$ python3 -q
>>> import numpy as np
>>> from numpy import linalg as LA
>>> np.set_printoptions(precision=4, suppress=True, linewidth=100)
>>> M = np.load("case19.npy")
>>> M
array([[1, 2, 0, 0, 1, 1],
       [3, 1, 0, 0, 1, 3],
       [3, 1, 1, 0, 2, 2],
       [3, 3, 3, 3, 1, 0],
       [3, 2, 2, 1, 2, 3],
       [1, 2, 2, 1, 3, 2],
       [3, 0, 2, 1, 0, 2]])
>>> A2 = M[0, 0] * M[1:] - np.outer(M[1:, 0], M[0])
>>> A2
array([[ 0, -5,  0,  0, -2,  0],
       [ 0, -5,  1,  0, -1, -1],
       [ 0, -3,  3,  3, -2, -3],
       [ 0, -4,  2,  1, -1,  0],
       [ 0,  0,  2,  1,  2,  1],
       [ 0, -6,  2,  1, -3, -1]])
>>> print(np.flatnonzero(~A2.round(6).any(axis=1)))
[]
>>> print(M[:, 0] / M[0, 0])
[1. 3. 3. 3. 3. 1. 3.]
>>> LA.cond(A2) > 100
np.True_
>>> print(LA.matrix_rank(A2, rtol=0.1))
3
>>> A2 = np.c_[M[:, :5] @ np.array([[1, -3, -4, 1, -4],
...     [-3, 2, 1, -2, 4],
...     [2, -4, -4, 4, 0],
...     [-2, 3, 4, -4, -2],
...     [1, 5, 4, 5, 5]]), np.array([3, 2, 2, 5, 4, 5, 0])]
>>> A2
array([[ -4,   6,   2,   2,   9,   3],
       [  1,  -2,  -7,   6,  -3,   2],
       [  4,  -1,  -7,  15,   2,   2],
       [ -5,  -1,  -5,   2,  -1,   5],
       [  1,   0,  -6,  13,   4,   4],
       [  0,  11,   6,  16,  17,   5],
       [  5, -14, -16,   7, -14,   0]])
>>> LA.norm(LA.qr(M)[0].T @ A2, axis=0) ** 2 / ((A2 ** 2).sum(axis=0) + 1e-12)
array([1., 1., 1., 1., 1., 1.])
>>> np.round(LA.norm(A2 - M @ LA.lstsq(M, A2)[0], axis=0), 4) + 0
array([0.    , 0.    , 0.    , 0.    , 0.    , 0.0189])
>>> print(np.round(LA.lstsq(M, A2[:, 0])[0], 4) + 0)
[ 1. -3.  2. -2.  1.  0.]
>>> E = np.load("data.npy")
>>> E
array([[-2., -2., -1.,  1.],
       [-1.,  1., -2.,  2.],
       [ 0.,  0., -4., -6.],
       [ 0.,  0.,  3.,  9.]])
>>> vec = np.array([-1, 0, -1, 1])
>>> y = E @ vec
>>> beta, lr = np.zeros(4), 1 / LA.norm(E, 2) ** 2
>>> for i in range(20):
...     beta -= lr * E.T @ (E @ beta - y)
...     if i % 5 == 0: print(i, round(LA.norm(E @ beta - y), 4))
... 
0 5.4774
5 3.228
10 1.9087
15 1.1371
>>> np.round(LA.cond(E), 4)
np.float64(18.503)
>>> beta
array([-0.7296, -0.1505, -0.9147,  0.9694])
>>> vec = np.array([2, -2, -3, 0])
>>> y = E @ vec
>>> y
array([ 3.,  2., 12., -9.])
>>> LA.solve(E, 3 * y)
array([ 6., -6., -9.,  0.])
>>> rng = np.random.default_rng(37)
>>> lab = rng.permutation(4)
>>> print(lab)
[1 0 2 3]
>>> A2 = E[lab][:, lab]
>>> np.diag(A2)
array([ 1., -2., -4.,  9.])
>>> print(np.allclose(A2, E))
False
>>> round(LA.det(A2), 4), round(LA.det(E[lab]), 4)
(np.float64(72.0), np.float64(-72.0))
>>> X = np.loadtxt("mat.csv", delimiter=",")
>>> X
array([[0.6667, 0.    , 0.    , 0.3333],
       [0.3333, 0.6667, 0.    , 0.    ],
       [0.    , 0.    , 1.    , 0.    ],
       [0.    , 0.3333, 0.    , 0.6667]])
>>> A2 = X / np.sqrt((X ** 2).mean(axis=1, keepdims=True))
>>> X - X.mean(axis=1, keepdims=True)
array([[ 0.4167, -0.25  , -0.25  ,  0.0833],
       [ 0.0833,  0.4167, -0.25  , -0.25  ],
       [-0.25  , -0.25  ,  0.75  , -0.25  ],
       [-0.25  ,  0.0833, -0.25  ,  0.4167]])
>>> LA.matrix_rank(X - X.mean(axis=1, keepdims=True))
np.int64(3)
>>> LA.norm(A2, axis=1)
array([2., 2., 2., 2.])
>>> X @ X
array([[0.4445, 0.1111, 0.    , 0.4444],
       [0.4444, 0.4445, 0.    , 0.1111],
       [0.    , 0.    , 1.    , 0.    ],
       [0.1111, 0.4444, 0.    , 0.4445]])
>>> (LA.matrix_power((X != 0) + (X.T != 0) + np.eye(4), 4) > 0).astype(int)
array([[1, 1, 0, 1],
       [1, 1, 0, 1],
       [0, 0, 1, 0],
       [1, 1, 0, 1]])
>>> print((X != 0).astype(int))
[[1 0 0 1]
 [1 1 0 0]
 [0 0 1 0]
 [0 1 0 1]]
>>> K = np.load("a.npy")
>>> K
array([[-3.,  1.,  0.,  0.,  0.,  0.],
       [ 0., -3.,  1.,  0.,  0.,  0.],
       [ 0.,  0., -3.,  1.,  0.,  0.],
       [ 0.,  0.,  0., -3.,  1.,  0.],
       [ 0.,  0.,  0.,  0., -3.,  1.],
       [ 0.,  0.,  0.,  0.,  0., -3.]])
>>> [int(LA.matrix_rank(LA.matrix_power(K, p))) for p in range(1, 7)]
[6, 6, 6, 6, 6, 6]
>>> print(K @ K)
[[ 9. -6.  1.  0.  0.  0.]
 [ 0.  9. -6.  1.  0.  0.]
 [ 0.  0.  9. -6.  1.  0.]
 [ 0.  0.  0.  9. -6.  1.]
 [ 0.  0.  0.  0.  9. -6.]
 [ 0.  0.  0.  0.  0.  9.]]
>>> np.prod(np.diag(K)), np.round(LA.det(K), 4)
(np.float64(729.0), np.float64(729.0))
>>> feats = np.load("layer11.npy")
>>> feats
array([[-3,  1,  2,  3, -3, -2,  0,  1, -2, -1],
       [ 0, -1, -2,  0,  3, -3, -2, -1, -2, -1],
       [-1,  2, -2,  1, -3,  2,  2,  3, -3, -1],
       [ 1, -2, -1,  3,  0,  0,  0, -1, -2,  1],
       [ 2, -1,  0, -2, -2,  3, -1, -1, -2,  3],
       [-2, -3, -3,  0, -1,  0,  0,  3,  1,  2],
       [-1,  0,  3,  3,  2, -1, -2,  0,  3,  2],
       [-3, -2, -2,  0,  2, -1,  1, -3,  2,  0],
       [ 2, -3, -1,  2,  0, -3,  3, -2, -1, -1],
       [-2,  1, -2,  0,  1,  3,  2,  1, -1, -3]])
>>> A2 = feats + rng.integers(-2, 3, (10, 9)) @ rng.integers(-2, 3, (9, 10))
>>> print(A2)
[[  5  -1  11  11  -5   3  -2   4   0  -6]
 [ -3 -14  -3   0   5 -10   3   1   5  -5]
 [ -6  -1   2   4   2   9   7   3   8   1]
 [  5  -4   4   3   4   2  -2  -5   5   1]
 [  0  -1  -8  -4   2  -5  -4   6   2   2]
 [ -3 -17  -4  -7  -4  -6  -3   4  -1   2]
 [ 11   0  15  10  -1   6   0   0   0  -3]
 [ 11   0   0   2  -3  -5  -3   3  -5  -8]
 [  6  -9   4   2   0  -1  11  -3  -4  -2]
 [  0 -10  -4  -1  -2  -4   2  11   2 -10]]
>>> np.abs(A2 - feats).sum(axis=1)
array([46, 44, 45, 30, 39, 38, 51, 54, 30, 46])
>>> np.round(LA.svd(A2 - feats, compute_uv=False), 4) + 0
array([32.5261, 28.7133, 24.4607, 15.5798, 10.1983,  7.4523,  4.4778,  2.4151,  0.3477,  0.    ])
>>> LA.matrix_rank(A2 - feats, tol=1e-8)
np.int64(9)
>>> A2 - feats
array([[  8,  -2,   9,   8,  -2,   5,  -2,   3,   2,  -5],
       [ -3, -13,  -1,   0,   2,  -7,   5,   2,   7,  -4],
       [ -5,  -3,   4,   3,   5,   7,   5,   0,  11,   2],
       [  4,  -2,   5,   0,   4,   2,  -2,  -4,   7,   0],
       [ -2,   0,  -8,  -2,   4,  -8,  -3,   7,   4,  -1],
       [ -1, -14,  -1,  -7,  -3,  -6,  -3,   1,  -2,   0],
       [ 12,   0,  12,   7,  -3,   7,   2,   0,  -3,  -5],
       [ 14,   2,   2,   2,  -5,  -4,  -4,   6,  -7,  -8],
       [  4,  -6,   5,   0,   0,   2,   8,  -1,  -3,  -1],
       [  2, -11,  -2,  -1,  -3,  -7,   0,  10,   3,  -7]])
>>> np.trace(A2)
np.int64(-19)
>>> np.allclose(A2 @ A2.T, A2.T @ A2)
False
>>> r0 = np.array([1, 2])
>>> np.polyval(r0, feats[3])
array([3, 0, 1, 5, 2, 2, 2, 1, 0, 3])
>>> np.convolve(feats[3], r0)
array([ 1,  0, -5,  1,  6,  0,  0, -1, -4, -3,  2])
>>> A = np.array([[2, 0, -1, 3, 1, 0, -1, -1, -1, -2, 3, 0],
...     [-1, 3, 3, -1, 3, 2, -1, 2, -1, 1, 3, -2],
...     [-3, 0, -1, 2, 1, -2, -1, 2, -2, 0, 1, -1],
...     [4, -6, -7, 5, -5, -4, 1, -5, 1, -4, -3, 4]])
>>> A
array([[ 2,  0, -1,  3,  1,  0, -1, -1, -1, -2,  3,  0],
       [-1,  3,  3, -1,  3,  2, -1,  2, -1,  1,  3, -2],
       [-3,  0, -1,  2,  1, -2, -1,  2, -2,  0,  1, -1],
       [ 4, -6, -7,  5, -5, -4,  1, -5,  1, -4, -3,  4]])
>>> proj = np.triu(np.array([[1, 3, 3, 5], [1, 2, 2, 1], [0, 2, 5, 5], [4, 0, 2, 1]]), 1) + np.eye(4)
>>> A2 = proj @ X @ LA.inv(proj)
>>> round(LA.det(A2), 4)
np.float64(0.3334)
>>> print(np.round(np.trace(A2), 4), np.trace(X))
3.0001 3.0001
>>> A2
array([[ 1.6666, -1.3332,  0.6666, -6.666 ],
       [ 0.3333,  0.0001,  0.9999, -5.9994],
       [ 0.    ,  1.6665, -2.333 , 13.332 ],
       [ 0.    ,  0.3333, -0.6666,  3.6664]])
